$ ipython --no-banner

In [1]: import numpy as np

In [2]: from numpy import linalg as LA

In [3]: np.set_printoptions(suppress=True, linewidth=100)

In [4]: def rnd(a):
   ...:     return np.round(a, 2) + 0
   ...: 

In [5]: F = np.array([[0, 0, 1], [1, 1, 1], [-1, -2, -2], [0, -1, 2]])

In [6]: Q = F.astype(float).copy()

In [7]: for j in range(3):
   ...:     Q[:, j] -= Q[:, :j] @ (Q[:, :j].T @ Q[:, j])
   ...:     Q[:, j] /= LA.norm(Q[:, j])
   ...: 

In [8]: print(rnd(Q.T @ F))
[[ 1.41  2.12  2.12]
 [ 0.    1.22 -1.22]
 [ 0.    0.    2.  ]]

In [9]: rng = np.random.default_rng(23284)

In [10]: other = F + rng.integers(-2, 3, (4, 2)) @ rng.integers(-2, 3, (2, 3))

In [11]: other
Out[11]: 
array([[ 2,  0, -3],
       [-3, -2,  0],
       [ 7,  4,  0],
       [ 4,  2,  3]])

In [12]: LA.matrix_rank(other - F, tol=1e-8)
Out[12]: np.int64(2)

In [13]: x = np.array([-4, 0, 0])

In [14]: target = other @ x

In [15]: rnd(LA.solve(other.T @ other, other.T @ target))
Out[15]: array([-4.,  0.,  0.])

In [16]: print(target)
[ -8  12 -28 -16]

In [17]: target = target + 0.3 * rng.normal(size=4)

In [18]: rnd(target)
Out[18]: array([ -7.76,  11.95, -27.64, -16.34])

In [19]: b, *_ = LA.lstsq(other, target)

In [20]: print(rnd(other.T @ (target - other @ b)))
[0. 0. 0.]

In [21]: print([round(float(LA.norm(LA.solve(other.T @ other + lam * np.eye(3), other.T @ target))), 2) for lam in (0, 1, 10, 100)])
[4.08, 3.58, 3.18, 1.75]

In [22]: rnd(LA.norm(target - other @ b))
Out[22]: np.float64(0.16)

In [23]: print(rnd(b))
[-4.07  0.2  -0.14]

In [24]: J = np.loadtxt("mat.csv", delimiter=",")

In [25]: print(J)
[[3. 0. 2.]
 [0. 3. 0.]
 [0. 0. 1.]]

In [26]: # 2 groups of indices that never mix

In [27]: rnd(LA.norm(J, 1)), rnd(LA.norm(J, np.inf))
Out[27]: (np.float64(3.0), np.float64(5.0))

In [28]: rnd(LA.norm(J[0] - J[2]))
Out[28]: np.float64(3.16)

In [29]: rnd(LA.norm(J, axis=1))
Out[29]: array([3.61, 3.  , 1.  ])

In [30]: x = np.array([6, 4, 8])

In [31]: h = np.maximum(J @ x, 0)

In [32]: np.flatnonzero(h > 1e-9)
Out[32]: array([0, 1, 2])

In [33]: print(rnd(np.tanh(J @ x)))
[1. 1. 1.]

In [34]: w, V = LA.eig(J)

In [35]: rnd(np.sort(LA.eigvals(J.T)))
Out[35]: array([1., 3., 3.])

In [36]: w
Out[36]: array([3., 3., 1.])

In [37]: x = np.array([0, 3, 3])

In [38]: h = np.maximum(F @ x, 0)

In [39]: h
Out[39]: array([3, 6, 0, 3])

In [40]: rnd(np.tanh(F @ x))
Out[40]: array([ 1.,  1., -1.,  1.])

In [41]: np.maximum(F @ (3 * x), 0)
Out[41]: array([ 9, 18,  0,  9])

In [42]: np.flatnonzero(h > 1e-9)
Out[42]: array([0, 1, 3])

In [43]: np.maximum(F @ x, 0) - np.maximum(-F @ x, 0)
Out[43]: array([  3,   6, -12,   3])

In [44]: X = np.array([[0.1, 4.0, -8.0], [-1.0, -8.9, -7.0], [0.0, 4.0, -7.9]])

In [45]: proj = np.triu(np.array([[5, 2, 5], [1, 5, 1], [4, 1, 4]]), 1) + np.eye(3)

In [46]: other = proj @ X @ LA.inv(proj)

In [47]: rnd(other)
Out[47]: 
array([[ -1.9,  10. , -62. ],
       [ -1. ,  -2.9,  -7. ],
       [  0. ,   4. , -11.9]])

In [48]: rnd(proj @ X - X @ proj)
Out[48]: 
array([[ -2.,   2., -58.],
       [  0.,   6.,   6.],
       [  0.,   0.,  -4.]])

In [49]: print(rnd(np.trace(other)), rnd(np.trace(X)))
-16.7 -16.7

In [50]: LA.matrix_rank(other)
Out[50]: np.int64(3)

In [51]: K = 0.7 ** np.abs(np.subtract.outer(np.arange(3), np.arange(3)))

In [52]: rnd(K)
Out[52]: 
array([[1.  , 0.7 , 0.49],
       [0.7 , 1.  , 0.7 ],
       [0.49, 0.7 , 1.  ]])

In [53]: x = np.ones(3)

In [54]: for _ in range(6):
    ...:     x = K @ x
    ...:     x /= LA.norm(x)
    ...:     print(round(x @ K @ x, 2))
    ...: 
2.26
2.26
2.26
2.26
2.26
2.26

In [55]: rnd(x)
Out[55]: array([0.56, 0.62, 0.56])

In [56]: proj = F @ LA.solve(F.T @ F, F.T)

In [57]: rnd(proj)
Out[57]: 
array([[ 0.25, -0.25, -0.25,  0.25],
       [-0.25,  0.92, -0.08,  0.08],
       [-0.25, -0.08,  0.92,  0.08],
       [ 0.25,  0.08,  0.08,  0.92]])

In [58]: rnd(LA.eigvalsh(proj))
Out[58]: array([0., 1., 1., 1.])

In [59]: LA.matrix_rank(np.eye(4) - proj)
Out[59]: np.int64(1)

In [60]: rnd(LA.norm(F))
Out[60]: np.float64(4.24)

In [61]: F.shape
Out[61]: (4, 3)

In [62]: F[:, 3]
---------------------------------------------------------------------------
IndexError                                Traceback (most recent call last)
Cell In[62], line 1
----> 1 F[:, 3]

IndexError: index 3 is out of bounds for axis 1 with size 3

In [63]: print(F.mean(axis=0))
[ 0.  -0.5  0.5]

In [64]: F.sum(axis=1)
Out[64]: array([ 1,  3, -5,  1])

In [65]: LA.matrix_rank(F)
Out[65]: np.int64(3)

In [66]: low = LA.cholesky(K)

In [67]: np.diag(low) ** 2
Out[67]: array([1.  , 0.51, 0.51])

In [68]: print(rnd(low))
[[1.   0.   0.  ]
 [0.7  0.71 0.  ]
 [0.49 0.5  0.71]]

In [69]: arr = np.load("a.npy")

In [70]: rnd(arr)
Out[70]: 
array([[ 1.87, -0.81, -0.01],
       [-0.81,  0.82,  1.04],
       [-0.01,  1.04,  2.31]])

In [71]: r = LA.matrix_rank(arr)

In [72]: r
Out[72]: np.int64(2)

In [73]: null = LA.svd(arr)[2][r:].T

In [74]: [int(LA.matrix_rank(arr[:i])) for i in range(1, len(arr) + 1)]
Out[74]: [1, 2, 2]

In [75]: [int(LA.matrix_rank(arr[:, :j + 1])) for j in range(3)]
Out[75]: [1, 2, 2]

In [76]: null.shape
Out[76]: (3, 1)

In [77]: np.allclose(arr @ null, 0)
Out[77]: True

In [78]: rnd(null @ null.T)
Out[78]: 
array([[ 0.13,  0.31, -0.14],
       [ 0.31,  0.72, -0.32],
       [-0.14, -0.32,  0.15]])

In [79]: feats = np.load("x.npy")

In [80]: feats
Out[80]: 
array([[  1. ,  -0.8,  -0.6],
       [ -1.1,   0.7,   0.2],
       [-10. , -19. ,   0. ],
       [ -0.4,  -0.2,   0.5],
       [  0.5,   0.1,   0.3],
       [  0.7,  -0.5,   0.2],
       [  1.1,   0.7,  -0.5],
       [  0.2,  -0.3,  -0.3],
       [  1.4,  -0.4,   2.2],
       [ -0.1,   0.6,   0.4],
       [ -0.3,  -2.7,  -0.9],
       [  0.8,   0.7,  -0.2],
       [ -0.4,  -0.1,   0.6],
       [  0.9,   0.2,   0.4],
       [ -1.2,   1.4,  -1.7],
       [  0.5,   0.4,  -1.7],
       [ -0.3,   2.2,   0.1],
       [ -0.4,  -0.3,  -0.1],
       [ -1.5,  -1. ,   0.8],
       [ -0.1,   0.4,   0. ],
       [ -1.1,   1.2,   0.7],
       [ -0.9,  -0.1,   0.3]])

In [81]: # row 2 is much longer than the rest

In [82]: C2 = feats.T @ feats

In [83]: rnd(LA.eigvalsh(C2)[::-1])
Out[83]: array([478.23,  17.54,  14.02])

In [84]: print(rnd(LA.svd(feats, compute_uv=False) ** 2))
[478.23  17.54  14.02]

In [85]: np.allclose(C2, C2.T)
Out[85]: True

In [86]: d = LA.norm(feats[:, None] - feats[None], axis=-1)

In [87]: d[7].round(6).argsort(kind="stable")[:4]
Out[87]: array([ 7, 17,  5,  4])

In [88]: (d + 1e9 * np.eye(22)).round(6).argmin(axis=1)
Out[88]: array([ 5, 20, 10, 12, 13,  4, 11, 17, 13, 19,  0,  6,  3,  4, 15,  6, 20,  3, 21,  9,  1,  3])

In [89]: print(d.mean(axis=1).argmax())
2

In [90]: np.unravel_index(d.round(6).argmax(), d.shape)
Out[90]: (np.int64(2), np.int64(16))

In [91]: d.shape
Out[91]: (22, 22)

In [92]: x = np.array([-6, 9, 5])

In [93]: rnd(feats @ x)
Out[93]: 
array([ -16.2,   13.9, -111. ,    3.1,   -0.6,   -7.7,   -2.8,   -5.4,   -1. ,    8. ,  -27. ,
          0.5,    4.5,   -1.6,   11.3,   -7.9,   22.1,   -0.8,    4. ,    4.2,   20.9,    6. ])

In [94]: rnd(feats @ np.ones(3))
Out[94]: 
array([ -0.4,  -0.2, -29. ,  -0.1,   0.9,   0.4,   1.3,  -0.4,   3.2,   0.9,  -3.9,   1.3,   0.1,
         1.5,  -1.5,  -0.8,   2. ,  -0.8,  -1.7,   0.3,   0.8,  -0.7])

In [95]: rnd(np.einsum("ij,j->i", feats, x))
Out[95]: 
array([ -16.2,   13.9, -111. ,    3.1,   -0.6,   -7.7,   -2.8,   -5.4,   -1. ,    8. ,  -27. ,
          0.5,    4.5,   -1.6,   11.3,   -7.9,   22.1,   -0.8,    4. ,    4.2,   20.9,    6. ])

In [96]: LA.norm(feats @ x) <= LA.norm(feats, 2) * LA.norm(x) + 1e-9
Out[96]: np.True_

In [97]: rnd((feats * x).sum(axis=1))
Out[97]: 
array([ -16.2,   13.9, -111. ,    3.1,   -0.6,   -7.7,   -2.8,   -5.4,   -1. ,    8. ,  -27. ,
          0.5,    4.5,   -1.6,   11.3,   -7.9,   22.1,   -0.8,    4. ,    4.2,   20.9,    6. ])

In [98]: print((feats @ x).argmax())
16

In [99]: w1 = np.array([[0, 2], [-2, 1], [-1, -2]])

In [100]: b = np.array([2, 3])

In [101]: hid = np.maximum(feats @ w1 + b, 0)

In [102]: rnd((hid > 0).mean(axis=0))
Out[102]: array([0.91, 0.91])

In [103]: rnd(hid)
Out[103]: 
array([[ 4.2,  5.4],
       [ 0.4,  1.1],
       [40. ,  0. ],
       [ 1.9,  1. ],
       [ 1.5,  3.5],
       [ 2.8,  3.5],
       [ 1.1,  6.9],
       [ 2.9,  3.7],
       [ 0.6,  1. ],
       [ 0.4,  2.6],
       [ 8.3,  1.5],
       [ 0.8,  5.7],
       [ 1.6,  0.9],
       [ 1.2,  4.2],
       [ 0.9,  5.4],
       [ 2.9,  7.8],
       [ 0. ,  4.4],
       [ 2.7,  2.1],
       [ 3.2,  0. ],
       [ 1.2,  3.2],
       [ 0. ,  0.6],
       [ 1.9,  0.5]])

In [104]: cent = np.array([[-3, 1], [-1, 2]])

In [105]: w1 @ cent
Out[105]: 
array([[-2,  4],
       [ 5,  0],
       [ 5, -5]])

In [106]: E = np.load("data.npy")

In [107]: print(rnd(E))
[[ 0.96  0.19 -0.19  0.04]
 [ 0.19  0.04  0.96 -0.19]
 [-0.19  0.96  0.04  0.19]
 [ 0.04 -0.19  0.19  0.96]]

In [108]: z = rng.permutation(4)

In [109]: z
Out[109]: array([0, 2, 1, 3])

In [110]: other = E[z][:, z]

In [111]: rnd(LA.det(other)), rnd(LA.det(E[z]))
Out[111]: (np.float64(-1.0), np.float64(1.0))

In [112]: rnd(other)
Out[112]: 
array([[ 0.96, -0.19,  0.19,  0.04],
       [-0.19,  0.04,  0.96,  0.19],
       [ 0.19,  0.96,  0.04, -0.19],
       [ 0.04,  0.19, -0.19,  0.96]])

In [113]: print(rnd(np.sort(np.abs(LA.eigvals(other)))))
[1. 1. 1. 1.]

In [114]: print(np.allclose(other, E))
False

In [115]: other = np.c_[feats[:, :1] @ np.array([[2]]), np.array([1, 1, 0, 3, 3, 0, 0, 0, 1, 2, 2, 1, 3, 2, 3, 0, 3, 3, 0, 3, 0, 2])]

In [116]: other
Out[116]: 
array([[  2. ,   1. ],
       [ -2.2,   1. ],
       [-20. ,   0. ],
       [ -0.8,   3. ],
       [  1. ,   3. ],
       [  1.4,   0. ],
       [  2.2,   0. ],
       [  0.4,   0. ],
       [  2.8,   1. ],
       [ -0.2,   2. ],
       [ -0.6,   2. ],
       [  1.6,   1. ],
       [ -0.8,   3. ],
       [  1.8,   2. ],
       [ -2.4,   3. ],
       [  1. ,   0. ],
       [ -0.6,   3. ],
       [ -0.8,   3. ],
       [ -3. ,   0. ],
       [ -0.2,   3. ],
       [ -2.2,   0. ],
       [ -1.8,   2. ]])

In [117]: LA.matrix_rank(other)
Out[117]: np.int64(2)

In [118]: print(rnd(LA.norm(other - feats @ LA.lstsq(feats, other)[0], axis=0)))
[0.   8.89]

In [119]: rnd(LA.lstsq(feats, other[:, 0])[0])
Out[119]: array([2., 0., 0.])
